$ ipython --no-banner

In [1]: import numpy as np

In [2]: from numpy import linalg as LA

In [3]: np.set_printoptions(precision=1, suppress=True, linewidth=200, legacy="1.25")

In [4]: def tidy(a):
   ...:     return np.round(a, 1) + 0
   ...: 

In [5]: E = np.load("mat.npy")

In [6]: E
Out[6]: 
array([[ 9,  2, -7,  7,  2,  6, -5],
       [-2,  9, -1,  0, -4, -4,  7],
       [ 1,  9,  6, -5, -6,  8, -2],
       [ 7,  2,  8,  4,  3, -1, -7],
       [ 0,  3,  9,  3,  7, -1,  5],
       [ 7,  7, -5,  4, -4,  3,  7],
       [-8, -4,  8,  7, -1,  3,  8]])

In [7]: u = np.array([-2, 0, -3])

In [8]: np.cross(E[5, :3], E[2, :3])
Out[8]: array([ 87, -47,  56])

In [9]: np.polyval(u, E[5])
Out[9]: array([-101, -101,  -53,  -35,  -35,  -21, -101])

In [10]: np.convolve(E[5], u)
Out[10]: array([-14, -14, -11, -29,  23, -18,  -2,  -9, -21])

In [11]: x = np.array([-2, 1, 0, -2, 2, -2, 1])

In [12]: rhs = E @ x

In [13]: coef, lr = np.zeros(7), 1 / LA.norm(E, 2) ** 2

In [14]: for i in range(8):
    ...:     coef -= lr * E.T @ (E @ coef - rhs)
    ...:     if i % 2 == 0: print(i, round(LA.norm(E @ coef - rhs), 1))
    ...: 
0 26.3
2 14.8
4 9.9
6 7.6

In [15]: tidy(coef)
Out[15]: array([-1.5,  0.4,  0.4, -1.8,  1. , -2.3,  1. ])

In [16]: tidy(LA.cond(E))
Out[16]: 6.1

In [17]: t3 = np.stack([E, -2 * E, E[::-1]])

In [18]: t3.sum(axis=0)
Out[18]: 
array([[-17,  -6,  15,   0,  -3,  -3,  13],
       [  9,  -2,  -4,   4,   0,   7,   0],
       [ -1,  -6,   3,   8,  13,  -9,   7],
       [  0,   0,   0,   0,   0,   0,   0],
       [  1,   6,  -3,  -8, -13,   9,  -7],
       [ -9,   2,   4,  -4,   0,  -7,   0],
       [ 17,   6, -15,   0,   3,   3, -13]])

In [19]: np.einsum("bij,cij->bc", t3, t3)
Out[19]: 
array([[ 1508, -3016,   196],
       [-3016,  6032,  -392],
       [  196,  -392,  1508]])

In [20]: LA.matrix_rank(t3)
Out[20]: array([7, 7, 7])

In [21]: LA.matrix_rank(t3.reshape(3, -1))
Out[21]: 2

In [22]: arr = np.load("w.npy")

In [23]: arr
Out[23]: 
array([[  0,  -4,   3,  -5,  -5,   5,   5,   6],
       [  4,  -2,   3,  -4,   4,  -5,   3,   6],
       [  3,   5,   2,   0,   5,  -4,   1,   4],
       [  4,   2,   5,   3,  -5,  -3,  -1,  10],
       [ -2,   0,  -5,   4,  -2,  -5,  -5, -10]])

In [24]: left, s, vt = LA.svd(arr, full_matrices=False)

In [25]: tidy(left.T @ left)
Out[25]: 
array([[1., 0., 0., 0., 0.],
       [0., 1., 0., 0., 0.],
       [0., 0., 1., 0., 0.],
       [0., 0., 0., 1., 0.],
       [0., 0., 0., 0., 1.]])

In [26]: tidy(np.cumsum(s ** 2) / np.sum(s ** 2))
Out[26]: array([0.6, 0.8, 0.9, 1. , 1. ])

In [27]: tidy(np.abs(vt[0]))
Out[27]: array([0.3, 0. , 0.4, 0.2, 0. , 0. , 0.3, 0.8])

In [28]: tidy(np.sqrt((s ** 2).sum())), tidy(LA.norm(arr))
Out[28]: (27.9, 27.9)

In [29]: tidy(vt @ vt.T)
Out[29]: 
array([[1., 0., 0., 0., 0.],
       [0., 1., 0., 0., 0.],
       [0., 0., 1., 0., 0.],
       [0., 0., 0., 1., 0.],
       [0., 0., 0., 0., 1.]])

In [30]: K = np.load("layer18.npy")

In [31]: K
Out[31]: 
array([[ 0.,  0.,  0.,  0.,  0.,  1.,  3.,  0.],
       [ 0.,  0.,  0.,  0.,  0., -3.,  3.,  0.],
       [ 0.,  0.,  0.,  0.,  0.,  1.,  3.,  0.],
       [ 0.,  0.,  0.,  0.,  0.,  3.,  3.,  3.],
       [ 0.,  0.,  0.,  0.,  0.,  3., -2.,  3.],
       [ 1., -3.,  1.,  3.,  3.,  0.,  0.,  0.],
       [ 3.,  3.,  3.,  3., -2.,  0.,  0.,  0.],
       [ 0.,  0.,  0.,  3.,  3.,  0.,  0.,  0.]])

In [32]: x = np.array([-4, 1, 9, 0, -1, -6, -5])

In [33]: rhs = E @ x

In [34]: rhs
Out[34]: array([-110,    1,   27,   84,   58, -115,   43])

In [35]: tidy(LA.solve(E, E[:, 2]))
Out[35]: array([0., 0., 1., 0., 0., 0., 0.])

In [36]: tidy(LA.solve(E, rhs))
Out[36]: array([-4.,  1.,  9.,  0., -1., -6., -5.])

In [37]: LA.matrix_rank(K, rtol=0.1)
Out[37]: 6

In [38]: tidy(LA.norm(K, 2) / LA.norm(K))
Out[38]: 0.5

In [39]: LA.cond(K) > 100
Out[39]: True

In [40]: left, s, vt = LA.svd(K)

In [41]: tidy(s)
Out[41]: array([6.6, 6.6, 6.3, 6.3, 2.1, 2.1, 0. , 0. ])

In [42]: Y = left[:, :6] @ np.diag(s[:6]) @ vt[:6]

In [43]: LA.matrix_rank(K, rtol=0.05)
Out[43]: 6

In [44]: tidy(np.abs(K - Y).max())
Out[44]: 0.0

In [45]: tidy(LA.norm(K - Y, 2)), tidy(s[6])
Out[45]: (0.0, 0.0)

In [46]: tidy(LA.norm(K - Y) / LA.norm(K))
Out[46]: 0.0

In [47]: rng = np.random.default_rng(821)

In [48]: lab = rng.permutation(8)

In [49]: lab
Out[49]: array([2, 6, 0, 4, 7, 5, 3, 1])

In [50]: Y = K[lab][:, lab]

In [51]: np.allclose(Y, K)
Out[51]: False

In [52]: Y
Out[52]: 
array([[ 0.,  3.,  0.,  0.,  0.,  1.,  0.,  0.],
       [ 3.,  0.,  3., -2.,  0.,  0.,  3.,  3.],
       [ 0.,  3.,  0.,  0.,  0.,  1.,  0.,  0.],
       [ 0., -2.,  0.,  0.,  3.,  3.,  0.,  0.],
       [ 0.,  0.,  0.,  3.,  0.,  0.,  3.,  0.],
       [ 1.,  0.,  1.,  3.,  0.,  0.,  3., -3.],
       [ 0.,  3.,  0.,  0.,  3.,  3.,  0.,  0.],
       [ 0.,  3.,  0.,  0.,  0., -3.,  0.,  0.]])

In [53]: tidy(np.sort(np.abs(LA.eigvals(Y))))
Out[53]: array([0. , 0. , 2.1, 2.1, 6.3, 6.3, 6.6, 6.6])

In [54]: np.trace(Y)
Out[54]: 0.0

In [55]: M = np.load("sample6.npy")

In [56]: M
Out[56]: 
array([[-5, -4, -8,  6,  3,  8, -4, -4,  5,  9],
       [ 5,  5,  3, -6, -7,  0,  4, -2, -5,  3],
       [-5,  0,  7,  8, -2,  8,  8,  0,  0,  9],
       [-9, -8, -7,  9, -3,  3,  7, -1, -1, -9],
       [ 7, -1,  3, -5,  2, -6, -8,  8, -3,  5],
       [-2, -3, -5, -8,  5, -1,  6,  4,  7,  5],
       [-3,  0, -7, -8,  5,  9, -9,  5, -9,  8],
       [ 2,  3,  4,  4, -9, -9,  8,  8,  5,  5],
       [-3,  0,  7,  7, -1,  0, -7,  4,  1,  1],
       [-1, -6,  3, -6, -8,  0, -1,  6,  0,  2]])

In [57]: tidy(LA.norm(M, axis=1))
Out[57]: array([18.8, 14.1, 18.7, 20.6, 16.9, 15.9, 21.9, 19.6, 13.2, 13.7])

In [58]: tidy(LA.norm(M[4] - M[3]))
Out[58]: 34.8

In [59]: tidy(LA.norm(M, 1)), tidy(LA.norm(M, np.inf))
Out[59]: (67.0, 63.0)

In [60]: LA.norm(M, axis=1).argmax()
Out[60]: 6

In [61]: tidy(LA.norm(M, "nuc"))
Out[61]: 150.9

In [62]: M[4] @ M[3]
Out[62]: -251

In [63]: left, s, vt = LA.svd(M)

In [64]: np.argmax(s[:-1] / (s[1:] + 1e-6)) + 1
Out[64]: 9

In [65]: Y = left[:, :9] @ np.diag(s[:9]) @ vt[:9]

In [66]: tidy(LA.norm(M - Y) / LA.norm(M))
Out[66]: 0.0

In [67]: LA.matrix_rank(Y)
Out[67]: 9

In [68]: LA.matrix_rank(M, rtol=0.05)
Out[68]: 9

In [69]: u = np.array([2, 1, 0, 0, 3, 3, 2, 1, 0, 3])

In [70]: Y = M + np.outer(u, np.eye(10)[8])

In [71]: LA.matrix_rank(LA.inv(Y) - LA.inv(M), tol=1e-8)
Out[71]: 1

In [72]: LA.matrix_rank(Y - M)
Out[72]: 1

In [73]: tidy(LA.det(Y) / LA.det(M)), tidy(1 + LA.solve(M, u)[8])
Out[73]: (0.1, 0.1)

In [74]: Y
Out[74]: 
array([[-5., -4., -8.,  6.,  3.,  8., -4., -4.,  7.,  9.],
       [ 5.,  5.,  3., -6., -7.,  0.,  4., -2., -4.,  3.],
       [-5.,  0.,  7.,  8., -2.,  8.,  8.,  0.,  0.,  9.],
       [-9., -8., -7.,  9., -3.,  3.,  7., -1., -1., -9.],
       [ 7., -1.,  3., -5.,  2., -6., -8.,  8.,  0.,  5.],
       [-2., -3., -5., -8.,  5., -1.,  6.,  4., 10.,  5.],
       [-3.,  0., -7., -8.,  5.,  9., -9.,  5., -7.,  8.],
       [ 2.,  3.,  4.,  4., -9., -9.,  8.,  8.,  6.,  5.],
       [-3.,  0.,  7.,  7., -1.,  0., -7.,  4.,  1.,  1.],
       [-1., -6.,  3., -6., -8.,  0., -1.,  6.,  3.,  2.]])

In [75]: F = np.load("out12.npy")

In [76]: F
Out[76]: 
array([[ 0, -1, -2,  0,  4,  2,  0, -1, -2],
       [ 1,  0,  1, -3, -2, -2,  2,  1, -1],
       [ 2, -1,  0, -1,  4,  1, -4, -1,  2],
       [ 0,  3,  1,  0, -6, -1, -1, -6, -2],
       [-4,  2, -4,  6,  0,  2,  4,  6, -3],
       [-2,  2, -1,  1, -2,  0,  0,  5,  2],
       [ 0, -2,  4,  1, -4,  0,  0,  1, -4],
       [ 1, -1,  1,  6, -6, -5, -1,  0, -2],
       [ 2,  1, -2,  2,  3, -2,  4,  2,  0]])

In [77]: # antisymmetric, zero diagonal

In [78]: th = np.radians(90)

In [79]: r_ = np.eye(9)

In [80]: r_[7, 7] = r_[2, 2] = np.cos(th)

In [81]: r_[7, 2], r_[2, 7] = -np.sin(th), np.sin(th)

In [82]: tidy(r_)
Out[82]: 
array([[ 1.,  0.,  0.,  0.,  0.,  0.,  0.,  0.,  0.],
       [ 0.,  1.,  0.,  0.,  0.,  0.,  0.,  0.,  0.],
       [ 0.,  0.,  0.,  0.,  0.,  0.,  0.,  1.,  0.],
       [ 0.,  0.,  0.,  1.,  0.,  0.,  0.,  0.,  0.],
       [ 0.,  0.,  0.,  0.,  1.,  0.,  0.,  0.,  0.],
       [ 0.,  0.,  0.,  0.,  0.,  1.,  0.,  0.,  0.],
       [ 0.,  0.,  0.,  0.,  0.,  0.,  1.,  0.,  0.],
       [ 0.,  0., -1.,  0.,  0.,  0.,  0.,  0.,  0.],
       [ 0.,  0.,  0.,  0.,  0.,  0.,  0.,  0.,  1.]])

In [83]: Y = F @ r_.T

In [84]: np.abs(Y - F).max(axis=0)
Out[84]: array([ 0.,  0., 10.,  0.,  0.,  0.,  0.,  5.,  0.])

In [85]: tidy(LA.svd(F, compute_uv=False)), tidy(LA.svd(Y, compute_uv=False))
Out[85]: 
(array([14. , 14. ,  6.9,  6.9,  6.2,  6.2,  1.8,  1.8,  0. ]),
 array([14. , 14. ,  6.9,  6.9,  6.2,  6.2,  1.8,  1.8,  0. ]))

In [86]: np.allclose(F @ F.T, Y @ Y.T)
Out[86]: True
